$ ipython --no-banner

In [1]: import numpy as np

In [2]: from numpy import linalg as LA

In [3]: np.set_printoptions(precision=2, suppress=True, linewidth=120, sign=" ")

In [4]: J = np.load("run10.npy")

In [5]: J
Out[5]: 
array([[-0.63,  0.04, -0.59, -0.11, -0.05, -0.39,  0.31],
       [ 0.41, -0.14, -0.48,  0.74,  0.05, -0.03,  0.18],
       [ 0.26, -0.07, -0.38, -0.37, -0.65,  0.46,  0.14],
       [ 0.  , -0.65, -0.19, -0.08, -0.12, -0.27, -0.67],
       [-0.41, -0.28,  0.44,  0.45, -0.57,  0.05,  0.18],
       [ 0.41, -0.36,  0.23, -0.28, -0.03, -0.53,  0.54],
       [-0.22, -0.59, -0.03, -0.09,  0.48,  0.53,  0.28]])

In [6]: vec = np.array([0, 0, 1, -1, -2, 2, -1])

In [7]: 7 - LA.matrix_rank(J - np.eye(7), tol=1e-8)
Out[7]: np.int64(1)

In [8]: np.abs(LA.eigvals(J))
Out[8]: array([ 1.,  1.,  1.,  1.,  1.,  1.,  1.])

In [9]: round(float(LA.det(J)), 2)
Out[9]: 1.0

In [10]: np.round(LA.norm(vec), 2), round(float(LA.norm(J @ vec)), 2)
Out[10]: (np.float64(3.32), 3.32)

In [11]: vec = np.array([1, 1, 1, 2, 0, 3, 1])

In [12]: (J @ vec).argmax()
Out[12]: np.int64(1)

In [13]: round(J[:, 1] @ J[:, 4], 2)
Out[13]: np.float64(-0.0)

In [14]: LA.norm(J, axis=0)
Out[14]: array([ 1.,  1.,  1.,  1.,  1.,  1.,  1.])

In [15]: LA.pinv(J)
Out[15]: 
array([[-0.63,  0.41,  0.26,  0.  , -0.41,  0.41, -0.22],
       [ 0.04, -0.14, -0.07, -0.65, -0.28, -0.36, -0.59],
       [-0.59, -0.48, -0.38, -0.19,  0.44,  0.23, -0.03],
       [-0.11,  0.74, -0.37, -0.08,  0.45, -0.28, -0.09],
       [-0.05,  0.05, -0.65, -0.12, -0.57, -0.03,  0.48],
       [-0.39, -0.03,  0.46, -0.27,  0.05, -0.53,  0.53],
       [ 0.31,  0.18,  0.14, -0.67,  0.18,  0.54,  0.28]])

In [16]: np.round(J.T @ J, 2) + 0
Out[16]: 
array([[ 1.,  0.,  0.,  0.,  0.,  0.,  0.],
       [ 0.,  1.,  0.,  0.,  0.,  0.,  0.],
       [ 0.,  0.,  1.,  0.,  0.,  0.,  0.],
       [ 0.,  0.,  0.,  1.,  0.,  0.,  0.],
       [ 0.,  0.,  0.,  0.,  1.,  0.,  0.],
       [ 0.,  0.,  0.,  0.,  0.,  1.,  0.],
       [ 0.,  0.,  0.,  0.,  0.,  0.,  1.]])

In [17]: data = np.load("arr.npy")

In [18]: data
Out[18]: 
array([[ 0.,  0.,  5.,  1.,  2.,  2.,  5.,  4.,  5.,  3.,  1.,  1.],
       [ 0.,  0.,  0.,  0.,  0.,  0.,  0.,  0.,  0.,  0.,  0.,  0.],
       [ 5.,  0.,  0.,  0.,  0.,  0.,  0.,  0.,  0.,  0.,  0.,  0.],
       [ 1.,  0.,  0.,  0.,  0.,  0.,  0.,  0.,  0.,  0.,  0.,  0.],
       [ 2.,  0.,  0.,  0.,  0.,  0.,  0.,  0.,  0.,  0.,  0.,  0.],
       [ 2.,  0.,  0.,  0.,  0.,  0.,  0.,  0.,  0.,  0.,  0.,  0.],
       [ 5.,  0.,  0.,  0.,  0.,  0.,  0.,  0.,  0.,  0.,  0.,  0.],
       [ 4.,  0.,  0.,  0.,  0.,  0.,  0.,  0.,  0.,  0.,  0.,  0.],
       [ 5.,  0.,  0.,  0.,  0.,  0.,  0.,  0.,  0.,  0.,  0.,  0.],
       [ 3.,  0.,  0.,  0.,  0.,  0.,  0.,  0.,  0.,  0.,  0.,  0.],
       [ 1.,  0.,  0.,  0.,  0.,  0.,  0.,  0.,  0.,  0.,  0.,  0.],
       [ 1.,  0.,  0.,  0.,  0.,  0.,  0.,  0.,  0.,  0.,  0.,  0.]])

In [19]: LA.cond(data) > 100
Out[19]: np.True_

In [20]: round(float(LA.norm(data, 2) / LA.norm(data)), 2)
Out[20]: 0.71

In [21]: np.argsort(-LA.norm(data, axis=0).round(6), kind="stable")[:3]
Out[21]: array([ 0,  2,  6])

In [22]: LA.matrix_rank(data, rtol=0.1)
Out[22]: np.int64(2)

In [23]: rng = np.random.default_rng(288886)

In [24]: idx = rng.permutation(12)

In [25]: idx
Out[25]: array([  4,   3,  11,   1,   7,   0,   8,   9,   5,   2,  10,   6])

In [26]: out = data[idx][:, idx]

In [27]: round(float(LA.det(out)), 2), round(LA.det(data[idx]), 2)
Out[27]: (0.0, np.float64(0.0))

In [28]: np.round(np.sort(np.abs(LA.eigvals(out))), 2) + 0
Out[28]: array([  0.  ,   0.  ,   0.  ,   0.  ,   0.  ,   0.  ,   0.  ,   0.  ,   0.  ,   0.  ,  10.54,  10.54])

In [29]: np.diag(out)
Out[29]: array([ 0.,  0.,  0.,  0.,  0.,  0.,  0.,  0.,  0.,  0.,  0.,  0.])

In [30]: np.trace(out)
Out[30]: np.float64(0.0)

In [31]: np.allclose(out, data)
Out[31]: False

In [32]: arr = np.loadtxt("dump.csv", delimiter=",")

In [33]: arr
Out[33]: 
array([[ 1.21,  1.32,  5.99,  6.65, -3.91,  1.17],
       [ 4.25,  1.5 ,  2.06, -5.79,  6.05,  2.29],
       [-0.91,  0.34,  3.61,  7.46, -5.52, -0.1 ],
       [-5.3 , -2.48, -6.26,  1.58, -3.72, -3.21],
       [ 2.03,  1.66,  6.7 ,  6.01, -3.06,  1.64],
       [-0.41,  0.58,  4.24,  7.37, -5.21,  0.2 ],
       [-5.28, -2.51, -6.45,  1.24, -3.49, -3.23],
       [-0.34,  0.62,  4.32,  7.36, -5.16,  0.25],
       [ 5.27,  2.52,  6.57, -1.04,  3.34,  3.23],
       [-0.73, -1.11, -5.53, -6.93,  4.34, -0.89],
       [ 4.83,  1.92,  3.62, -4.63,  5.56,  2.73],
       [ 2.03,  1.66,  6.71,  6.01, -3.06,  1.64],
       [ 4.17,  1.45,  1.88, -5.91,  6.09,  2.24],
       [-5.29, -2.39, -5.75,  2.34, -4.23, -3.16],
       [ 4.59,  2.51,  7.65,  2.07,  0.89,  3.  ],
       [-0.54, -1.02, -5.32, -7.03,  4.5 , -0.78],
       [-2.83, -0.65,  0.74,  7.1 , -6.23, -1.32]])

In [34]: Xc = arr - arr.mean(axis=0)

In [35]: Uu, sv, vt = LA.svd(Xc, full_matrices=False)

In [36]: vt[0] * np.sign(vt[0, np.abs(vt[0]).argmax()])
Out[36]: array([-0.2 , -0.02,  0.21,  0.74, -0.6 , -0.08])

In [37]: np.searchsorted(np.cumsum(sv ** 2) / (sv ** 2).sum(), 0.9) + 1
Out[37]: np.int64(2)

In [38]: LA.matrix_rank(Xc)
Out[38]: np.int64(2)

In [39]: round((sv ** 2).sum() ** 2 / (sv ** 4).sum(), 2)
Out[39]: np.float64(1.98)

In [40]: X = np.array([[0, 2, 0, 0, 0, 0],
    ...:     [2, 2, 0, 0, 0, 0],
    ...:     [2, 2, 0, 0, 0, 0],
    ...:     [0, 0, 0, 2, 0, 0],
    ...:     [0, 0, 2, 2, 0, 0],
    ...:     [0, 0, 2, 2, 0, 0],
    ...:     [0, 0, 0, 0, 0, 2],
    ...:     [0, 0, 0, 0, 2, 2],
    ...:     [0, 0, 0, 0, 2, 2]])

In [41]: hat = X @ LA.solve(X.T @ X, X.T)

In [42]: hat @ X[:, 2]
Out[42]: array([ 0.,  0.,  0.,  0.,  2.,  2.,  0.,  0.,  0.])

In [43]: hat
Out[43]: 
array([[ 1. ,  0. ,  0. ,  0. ,  0. ,  0. ,  0. ,  0. ,  0. ],
       [ 0. ,  0.5,  0.5,  0. ,  0. ,  0. ,  0. ,  0. ,  0. ],
       [ 0. ,  0.5,  0.5,  0. ,  0. ,  0. ,  0. ,  0. ,  0. ],
       [ 0. ,  0. ,  0. ,  1. ,  0. ,  0. ,  0. ,  0. ,  0. ],
       [ 0. ,  0. ,  0. ,  0. ,  0.5,  0.5,  0. ,  0. ,  0. ],
       [ 0. ,  0. ,  0. ,  0. ,  0.5,  0.5,  0. ,  0. ,  0. ],
       [ 0. ,  0. ,  0. ,  0. ,  0. ,  0. ,  1. ,  0. ,  0. ],
       [ 0. ,  0. ,  0. ,  0. ,  0. ,  0. ,  0. ,  0.5,  0.5],
       [ 0. ,  0. ,  0. ,  0. ,  0. ,  0. ,  0. ,  0.5,  0.5]])

In [44]: LA.eigvalsh(hat)
Out[44]: array([ 0.,  0.,  0.,  1.,  1.,  1.,  1.,  1.,  1.])

In [45]: np.diag(hat)
Out[45]: array([ 1. ,  0.5,  0.5,  1. ,  0.5,  0.5,  1. ,  0.5,  0.5])

In [46]: np.allclose(hat @ hat, hat)
Out[46]: True

In [47]: O, Rm = LA.qr(X)

In [48]: np.abs(np.diag(Rm))
Out[48]: array([ 2.83,  2.  ,  2.83,  2.  ,  2.83,  2.  ])

In [49]: O.round(2) + 0
Out[49]: 
array([[ 0.  ,  1.  ,  0.  ,  0.  ,  0.  ,  0.  ],
       [-0.71,  0.  ,  0.  ,  0.  ,  0.  ,  0.  ],
       [-0.71,  0.  ,  0.  ,  0.  ,  0.  ,  0.  ],
       [ 0.  ,  0.  ,  0.  , -1.  ,  0.  ,  0.  ],
       [ 0.  ,  0.  , -0.71,  0.  ,  0.  ,  0.  ],
       [ 0.  ,  0.  , -0.71,  0.  ,  0.  ,  0.  ],
       [ 0.  ,  0.  ,  0.  ,  0.  ,  0.  , -1.  ],
       [ 0.  ,  0.  ,  0.  ,  0.  , -0.71,  0.  ],
       [ 0.  ,  0.  ,  0.  ,  0.  , -0.71,  0.  ]])

In [50]: np.trace(O @ O.T)
Out[50]: np.float64(6.0)
